% ipython --no-banner

In [1]: import numpy as np

In [2]: np.set_printoptions(precision=2, suppress=True, linewidth=100)

In [3]: def rd(a):
   ...:     return np.round(a, 2) + 0
   ...: 

In [4]: K = np.load("out4.npy")

In [5]: K
Out[5]: 
array([[ 0, -1,  0, -2],
       [ 0,  0, -1, -2],
       [ 0,  0,  0,  2],
       [ 0,  0,  0,  0]])

In [6]: # rows and columns are dependent

In [7]: rank = np.linalg.matrix_rank(K)

In [8]: rank
Out[8]: np.int64(3)

In [9]: N = np.linalg.svd(K)[2][rank:].T

In [10]: N.shape
Out[10]: (4, 1)

In [11]: print(N @ N.T)
[[1. 0. 0. 0.]
 [0. 0. 0. 0.]
 [0. 0. 0. 0.]
 [0. 0. 0. 0.]]

In [12]: np.allclose(K @ N, 0)
Out[12]: True

In [13]: U, sigma, vt = np.linalg.svd(K)

In [14]: rd(sigma)
Out[14]: array([3.56, 1.  , 0.56, 0.  ])

In [15]: M2 = U[:, :3] @ np.diag(sigma[:3]) @ vt[:3]

In [16]: rd(np.linalg.norm(K - M2) / np.linalg.norm(K))
Out[16]: np.float64(0.0)

In [17]: rd(M2)
Out[17]: 
array([[ 0., -1.,  0., -2.],
       [ 0.,  0., -1., -2.],
       [ 0.,  0.,  0.,  2.],
       [ 0.,  0.,  0.,  0.]])

In [18]: print(rd(np.abs(K - M2).max()))
0.0

In [19]: rd(np.linalg.norm(K - M2, 2)), sigma[3]
Out[19]: (np.float64(0.0), np.float64(0.0))

In [20]: r0 = np.array([-8, -8, 2])

In [21]: np.cross(K[2, :3], K[0, :3])
Out[21]: array([0, 0, 0])

In [22]: np.convolve(K[2], r0)
Out[22]: array([  0,   0,   0, -16, -16,   4])

In [23]: np.polyval(r0, K[2])
Out[23]: array([  2,   2,   2, -46])

In [24]: rng = np.random.default_rng(572019)

In [25]: z = rng.integers(0, 3, 4)

In [26]: M = (z[:, None] == z) * -3 + np.eye(4)

In [27]: M
Out[27]: 
array([[-2.,  0.,  0.,  0.],
       [ 0., -2.,  0.,  0.],
       [ 0.,  0., -2., -3.],
       [ 0.,  0., -3., -2.]])

In [28]: P = np.triu(np.array([[2, 2, 3, 3], [0, 1, 1, 1], [3, 1, 0, 0], [2, 1, 3, 3]]), 1) + np.eye(4)

In [29]: M2 = P @ M @ np.linalg.inv(P)

In [30]: rd(np.linalg.det(M2))
Out[30]: np.float64(-20.0)

In [31]: M2
Out[31]: 
array([[-2.,  0., -9., -9.],
       [ 0., -2., -3., -3.],
       [ 0.,  0., -2., -3.],
       [ 0.,  0., -3., -2.]])

In [32]: W0 = np.load("x.npy")

In [33]: print(W0)
[[ 0.19 -5.09  2.13]
 [-1.02 -6.94  1.64]
 [-3.06 -3.32 -0.01]
 [-3.29 -0.61  1.52]
 [-2.99 -4.2   1.21]
 [-4.84 -1.72  0.64]
 [ 1.58 -4.41 -0.6 ]
 [-0.62 -4.51  0.34]
 [-1.73 -2.28  1.24]
 [-3.4  -1.57  0.87]
 [-4.4  -0.18  1.92]
 [-1.82 -4.68  0.24]
 [-4.91 -3.05 -0.39]
 [-4.89 -0.55  0.22]
 [-4.55 -2.93  0.11]]

In [34]: z = W0[:, 1] > np.median(W0[:, 1])

In [35]: r0 = W0[z].mean(axis=0) - W0[~z].mean(axis=0)

In [36]: rd(r0)
Out[36]: array([-2.29,  3.12,  0.36])

In [37]: z.astype(int)
Out[37]: array([0, 0, 0, 1, 0, 1, 0, 0, 1, 1, 1, 0, 0, 1, 1])

In [38]: vec = np.array([-6, -2, -7, 6])

In [39]: (M @ vec).argmax()
Out[39]: np.int64(0)

In [40]: M @ vec
Out[40]: array([12.,  4., -4.,  9.])

In [41]: np.einsum("ij,j->i", M, vec)
Out[41]: array([12.,  4., -4.,  9.])

In [42]: (M * vec).sum(axis=1)
Out[42]: array([12.,  4., -4.,  9.])

In [43]: np.linalg.norm(M @ vec) <= np.linalg.norm(M, 2) * np.linalg.norm(vec) + 1e-9
Out[43]: np.True_

In [44]: cov = np.cov(W0, rowvar=False)

In [45]: cov.shape
Out[45]: (3, 3)

In [46]: vec = np.array([1, 2, 1])

In [47]: rhs = W0 @ vec

In [48]: b, lr = np.zeros(3), 1 / np.linalg.norm(W0, 2) ** 2

In [49]: for i in range(30):
    ...:     b -= lr * W0.T @ (W0 @ b - rhs)
    ...:     if i % 5 == 0: print(i, round(np.linalg.norm(W0 @ b - rhs), 2))
    ...: 
0 5.36
5 3.5
10 2.84
15 2.32
20 1.89
25 1.55

In [50]: rd(np.linalg.cond(W0))
Out[50]: np.float64(5.02)

In [51]: J = np.loadtxt("a.csv", delimiter=",")

In [52]: J
Out[52]: 
array([[ 0., -2.,  0.],
       [-2.,  4., -3.],
       [ 0., -3.,  2.]])

In [53]: M2 = np.inv(J)
AttributeError: module 'numpy' has no attribute 'inv'


In [54]: M2 = np.linalg.inv(J)

In [55]: (np.abs(M2) > 1e-9).astype(int)
Out[55]: 
array([[1, 1, 1],
       [1, 0, 0],
       [1, 0, 1]])

In [56]: rd(np.linalg.inv(M2))
Out[56]: 
array([[ 0., -2.,  0.],
       [-2.,  4., -3.],
       [ 0., -3.,  2.]])

In [57]: print(rd(np.linalg.slogdet(J)[0]))
-1.0

In [58]: print((J - J.T) / 2)
[[0. 0. 0.]
 [0. 0. 0.]
 [0. 0. 0.]]

In [59]: J @ J
Out[59]: 
array([[  4.,  -8.,   6.],
       [ -8.,  29., -18.],
       [  6., -18.,  13.]])

In [60]: rd(np.linalg.matrix_power(J, 3))
Out[60]: 
array([[  16.,  -58.,   36.],
       [ -58.,  186., -123.],
       [  36., -123.,   80.]])

In [61]: np.trace(J)
Out[61]: np.float64(6.0)

In [62]: np.linalg.determinant(J)
AttributeError: module 'numpy.linalg' has no attribute 'determinant'


In [63]: rd(np.linalg.det(J))
Out[63]: np.float64(-8.0)

In [64]: F = np.array([[-2, -2, -2], [-2, -4, -4], [-2, -4, -6]])

In [65]: print([round(float(np.linalg.det(F[:i, :i])), 2) + 0 for i in range(1, 4)])
[-2.0, 4.0, -8.0]

In [66]: print(np.all(np.linalg.eigvalsh(F) > 0))
False

In [67]: rd(np.linalg.eigvals(F).sum().real)
Out[67]: np.float64(-12.0)

In [68]: rd(np.linalg.eigvals(F))
Out[68]: array([-10.1 ,  -1.29,  -0.62])

In [69]: print(rd(np.linalg.det(2 * F)), rd(np.linalg.det(F)))
-64.0 -8.0

In [70]: print(rd(np.linalg.det(F[::-1])))
8.0

In [71]: np.einsum("ij,ji->", F, F)
Out[71]: np.int64(104)

In [72]: X = np.array([[25.94, 21.51, 14.97], [-9.15, -27.1, -3.81], [-4.42, -12.02, -1.89]])

In [73]: print(np.argsort(-np.linalg.norm(X, axis=0).round(6), kind="stable")[:3])
[1 0 2]

In [74]: print(rd(np.linalg.norm(X, 2) / np.linalg.norm(X)))
0.96

In [75]: print([round(float(x), 2) for x in np.linalg.svd(X, compute_uv=False)[:3]])
[46.49, 14.09, 0.02]

In [76]: np.linalg.cond(X) > 100
Out[76]: np.True_

In [77]: rd(np.poly(X))
Out[77]: array([   1.  ,    3.05, -483.59,   15.77])

In [78]: print(np.einsum("ii->", X))
-3.05

In [79]: rd(np.linalg.det(X[::-1]))
Out[79]: np.float64(15.77)

In [80]: rd(np.linalg.det(X.T))
Out[80]: np.float64(-15.77)

In [81]: data = np.loadtxt("case9.csv", delimiter=",")

In [82]: print(data)
[[-0.78  0.04 -2.04]
 [-0.42  1.46  1.02]
 [-0.23 -0.51 -1.37]
 [ 1.85 -1.35  2.99]]

In [83]: M2 = J / np.sqrt((J ** 2).mean(axis=1, keepdims=True))

In [84]: rd(np.linalg.norm(M2, axis=1))
Out[84]: array([1.73, 1.73, 1.73])

In [85]: print(rd(M2[1]))
[-0.64  1.29 -0.96]

In [86]: np.linalg.matrix_rank(J - J.mean(axis=1, keepdims=True))
Out[86]: np.int64(2)

In [87]: rd(J - J.mean(axis=1, keepdims=True))
Out[87]: 
array([[ 0.67, -1.33,  0.67],
       [-1.67,  4.33, -2.67],
       [ 0.33, -2.67,  2.33]])

In [88]: rank = np.linalg.matrix_rank(data)

In [89]: rank
Out[89]: np.int64(2)

In [90]: N = np.linalg.svd(data)[2][rank:].T

In [91]: np.linalg.matrix_rank(data.T @ data), np.linalg.matrix_rank(data @ data.T)
Out[91]: (np.int64(2), np.int64(2))

In [92]: rd(N @ N.T)
Out[92]: 
array([[ 0.7 ,  0.38, -0.26],
       [ 0.38,  0.21, -0.14],
       [-0.26, -0.14,  0.1 ]])

In [93]: print(np.allclose(data @ N, 0))
True

In [94]: [int(np.linalg.matrix_rank(data[:i])) for i in range(1, len(data) + 1)]
Out[94]: [1, 2, 2, 2]

In [95]: np.linalg.matrix_rank(data, rtol=0.1)
Out[95]: np.int64(2)

In [96]: rd(np.trace(np.linalg.pinv(data) @ data))
Out[96]: np.float64(2.0)

In [97]: np.unique(data.round(6), axis=0).shape
Out[97]: (4, 3)

In [98]: np.abs(np.diag(np.linalg.qr(data)[1])) > 1e-9
Out[98]: array([ True,  True, False])

In [99]: mat = np.loadtxt("dump.csv", delimiter=",")

In [100]: mat
Out[100]: 
array([[ 0. , -0.8,  0.1],
       [-1.7,  0.5, -0.1],
       [ 1.4,  2. ,  0.4]])

In [101]: vec = np.array([8, -6, -5])

In [102]: rhs = mat @ vec

In [103]: b, lr = np.zeros(3), 1 / np.linalg.norm(mat, 2) ** 2

In [104]: for i in range(40):
     ...:     b -= lr * mat.T @ (mat @ b - rhs)
     ...:     if i % 10 == 0: print(i, round(np.linalg.norm(mat @ b - rhs), 2))
     ...: 
0 9.79
10 0.94
20 0.89
30 0.85

In [105]: print(rd(b))
[ 7.51 -6.4  -0.71]
